$ ipython --no-banner

In [1]: import numpy as np

In [2]: from numpy import linalg as LA

In [3]: np.set_printoptions(precision=1, suppress=True, linewidth=160, floatmode="fixed")

In [4]: arr = np.load("out6.npy")

In [5]: arr
Out[5]: 
array([[ -2,   2,  -1,  -2,  -5],
       [ -4,  -2,   4,  -3,   0],
       [ -1,  -5,  -1,  -6,   2],
       [  2,  -3,  -6,  -7,   2],
       [  6,  -5,  -9,  -2,  -3],
       [  1,  -9, -14,  -4,   1],
       [ -3,  -8, -15,  -3,   6],
       [ -6,  -4, -18,  -7,   1],
       [ -3,  -9, -20, -10,   2],
       [  0,  -9, -23,  -8,   4],
       [ -4, -11, -22,  -9,   5],
       [ -5,  -8, -24,  -5,   6],
       [ -8, -10, -20,   0,   2],
       [ -4, -14, -20,  -3,   6],
       [ -9, -14, -20,  -3,   3],
       [-13, -14, -18,   0,   0],
       [-16, -18, -13,   1,  -1],
       [-17, -14, -12,  -2,   0],
       [-17,  -9, -12,  -1,  -4],
       [-14, -12, -15,   1,   0],
       [-17, -17, -18,   0,  -2],
       [-13, -13, -17,  -2,  -6],
       [-15, -16, -14,  -4,  -6],
       [-13, -17,  -9,  -5, -11],
       [ -8, -14,  -4,  -6, -12],
       [-13, -13,  -9, -11, -13],
       [-10, -13, -10, -14, -12],
       [-10, -10, -10, -18, -15],
       [ -6,  -6, -15, -23, -19],
       [-11,  -1, -10, -25, -23],
       [-10,   0, -12, -25, -20]])

In [6]: labels = arr[:, 3] > np.median(arr[:, 3])

In [7]: r0 = arr[labels].mean(axis=0) - arr[~labels].mean(axis=0)

In [8]: labels.astype(int)
Out[8]: array([1, 1, 0, 0, 1, 0, 1, 0, 0, 0, 0, 0, 1, 1, 1, 1, 1, 1, 1, 1, 1, 1, 0, 0, 0, 0, 0, 0, 0, 0, 0])

In [9]: basis = arr[[6, 29]].astype(float)

In [10]: for _ in range(4):
    ...:     labels = LA.norm(arr[:, None] - basis, axis=-1).argmin(axis=1)
    ...:     basis = np.array([arr[labels == j].mean(axis=0) for j in range(2)])
    ...: 

In [11]: print(labels)
[0 0 0 0 0 0 0 0 0 0 0 0 0 0 0 0 0 0 0 0 0 0 0 0 0 1 1 1 1 1 1]

In [12]: basis
Out[12]: 
array([[ -7.3, -10.1, -13.6,  -3.6,  -0.4],
       [-10.0,  -7.2, -11.0, -19.3, -17.0]])

In [13]: rng = np.random.default_rng(636575)

In [14]: ang = np.sort(rng.uniform(-2, 2, 17))

In [15]: data = np.c_[ang, ang ** 2, ang ** 3] @ np.array([[9, 0, 4, 1], [8, 7, 2, 0], [2, 0, 2, 5]])

In [16]: data
Out[16]: 
array([[ -1.9,  23.9, -13.2, -33.4],
       [ -1.9,  23.7, -13.0, -32.9],
       [ -2.0,  20.9, -11.3, -27.6],
       [ -2.1,  18.6,  -9.9, -23.3],
       [ -2.5,  13.2,  -6.9, -14.3],
       [ -3.1,   3.4,  -2.5,  -2.4],
       [ -3.0,   2.7,  -2.2,  -1.8],
       [ -3.0,   2.6,  -2.1,  -1.7],
       [ -2.7,   1.6,  -1.7,  -1.0],
       [ -2.7,   1.5,  -1.6,  -1.0],
       [ -2.0,   0.6,  -1.0,  -0.4],
       [ -1.1,   0.1,  -0.5,  -0.2],
       [  4.5,   0.9,   1.8,   0.6],
       [ 23.6,   9.1,  10.1,   8.6],
       [ 30.5,  12.3,  13.4,  12.9],
       [ 45.7,  19.1,  21.1,  24.2],
       [ 52.2,  22.0,  24.5,  29.6]])

In [17]: r0, r1 = data[5], data[14]

In [18]: np.round(r0 @ r0, 1)
Out[18]: np.float64(33.1)

In [19]: p = (r0 @ r1) / (r0 @ r0) * r0

In [20]: round(LA.norm(r0 + r1) ** 2 + LA.norm(r0 - r1) ** 2, 1)
Out[20]: np.float64(2926.3)

In [21]: (r1 - p) @ r0
Out[21]: np.float64(0.0)

In [22]: r1 - p
Out[22]: array([19.8, 24.3,  4.6,  4.5])
